% python3 -q
>>> import numpy as np
>>> np.set_printoptions(suppress=True, linewidth=120)
>>> def tidy(a):
...     return np.round(a, 2) + 0
... 
>>> arr = np.loadtxt("case13.csv", delimiter=",")
>>> arr
array([[6., 1., 1., 1.],
       [1., 6., 1., 1.],
       [1., 1., 6., 1.],
       [1., 1., 1., 6.]])
>>> # equal to its transpose
>>> Lm = np.linalg.cholesky(arr)
>>> np.linalg.eigvalsh(arr).min() > 0
np.True_
>>> tidy(arr / np.sqrt(np.outer(np.diag(arr), np.diag(arr))))
array([[1.  , 0.17, 0.17, 0.17],
       [0.17, 1.  , 0.17, 0.17],
       [0.17, 0.17, 1.  , 0.17],
       [0.17, 0.17, 0.17, 1.  ]])
>>> tidy(Lm @ Lm.T)
array([[6., 1., 1., 1.],
       [1., 6., 1., 1.],
       [1., 1., 6., 1.],
       [1., 1., 1., 6.]])
>>> tidy(np.diag(Lm) ** 2)
array([6.  , 5.83, 5.71, 5.62])
>>> arr @ (-1.0) ** np.arange(4)
array([ 5., -5.,  5., -5.])
>>> print(np.sort(np.abs(np.fft.fft(arr[0]))), tidy(np.sort(np.linalg.svd(arr, compute_uv=False))))
[5. 5. 5. 9.] [5. 5. 5. 9.]
>>> np.allclose(arr @ arr.T, arr.T @ arr)
True
>>> print(arr @ np.ones(4))
[9. 9. 9. 9.]
>>> vec = np.array([-2, -3, -3, 2])
>>> y = arr @ vec
>>> y
array([-16., -21., -21.,   4.])
>>> tidy(np.linalg.solve(arr, y + arr[:, 2]))
array([-2., -3., -2.,  2.])
>>> tidy(np.linalg.solve(arr, arr[:, 0]))
array([1., 0., 0., 0.])
>>> mat = np.load("out14.npy")
>>> mat
array([[ 0,  2,  4,  0],
       [ 1,  2,  4,  1],
       [ 1,  1,  2,  2],
       [-1,  2,  4, -1],
       [ 1,  1,  2, -1]])
>>> # rows and columns are dependent
>>> np.argsort(-np.linalg.norm(mat, axis=0).round(6), kind="stable")[:3]
array([2, 1, 3])
>>> Uu, s, VT = np.linalg.svd(mat, full_matrices=False)
>>> tidy(Uu.T @ Uu)
array([[1., 0., 0., 0.],
       [0., 1., 0., 0.],
       [0., 0., 1., 0.],
       [0., 0., 0., 1.]])
>>> print(tidy(s))
[8.39 2.93 1.43 0.  ]
>>> print(tidy(np.sqrt((s ** 2).sum())), tidy(np.linalg.norm(mat)))
9.0 9.0
>>> tidy(VT @ VT.T)
array([[1., 0., 0., 0.],
       [0., 1., 0., 0.],
       [0., 0., 1., 0.],
       [0., 0., 0., 1.]])
>>> np.allclose(Uu * s @ VT, mat)
True
>>> Uu.shape, s.shape, VT.shape
((5, 4), (4,), (4, 4))
>>> Uu, s, VT = np.linalg.svd(mat)
>>> np.argmax(s[:-1] / (s[1:] + 1e-6)) + 1
np.int64(3)
>>> out = Uu[:, :3] @ np.diag(s[:3]) @ VT[:3]
>>> tidy(np.linalg.norm(mat - out, 2)), tidy(s[3])
(np.float64(0.0), np.float64(0.0))
>>> tidy(np.abs(mat - out).max())
np.float64(0.0)
>>> np.linalg.matrix_rank(out)
np.int64(3)
>>> print(np.abs(np.diag(np.linalg.qr(mat)[1])) > 1e-9)
[ True  True False  True]
>>> np.linalg.lstsq(mat[:-1].T, mat[-1])[2]
np.int32(3)
>>> tidy(mat @ np.linalg.pinv(mat) @ mat)
array([[ 0.,  2.,  4.,  0.],
       [ 1.,  2.,  4.,  1.],
       [ 1.,  1.,  2.,  2.],
       [-1.,  2.,  4., -1.],
       [ 1.,  1.,  2., -1.]])
>>> rank = np.linalg.matrix_rank(mat)
>>> rank
np.int64(3)
>>> null = np.linalg.svd(mat)[2][rank:].T
>>> tidy(null[:, 0] / null[np.abs(null[:, 0]).round(6).argmax(), 0])
array([ 0. ,  1. , -0.5,  0. ])
>>> print([int(np.linalg.matrix_rank(mat[:i])) for i in range(1, len(mat) + 1)])
[1, 2, 3, 3, 3]
>>> print(np.linalg.matrix_rank(mat.T @ mat), np.linalg.matrix_rank(mat @ mat.T))
3 3
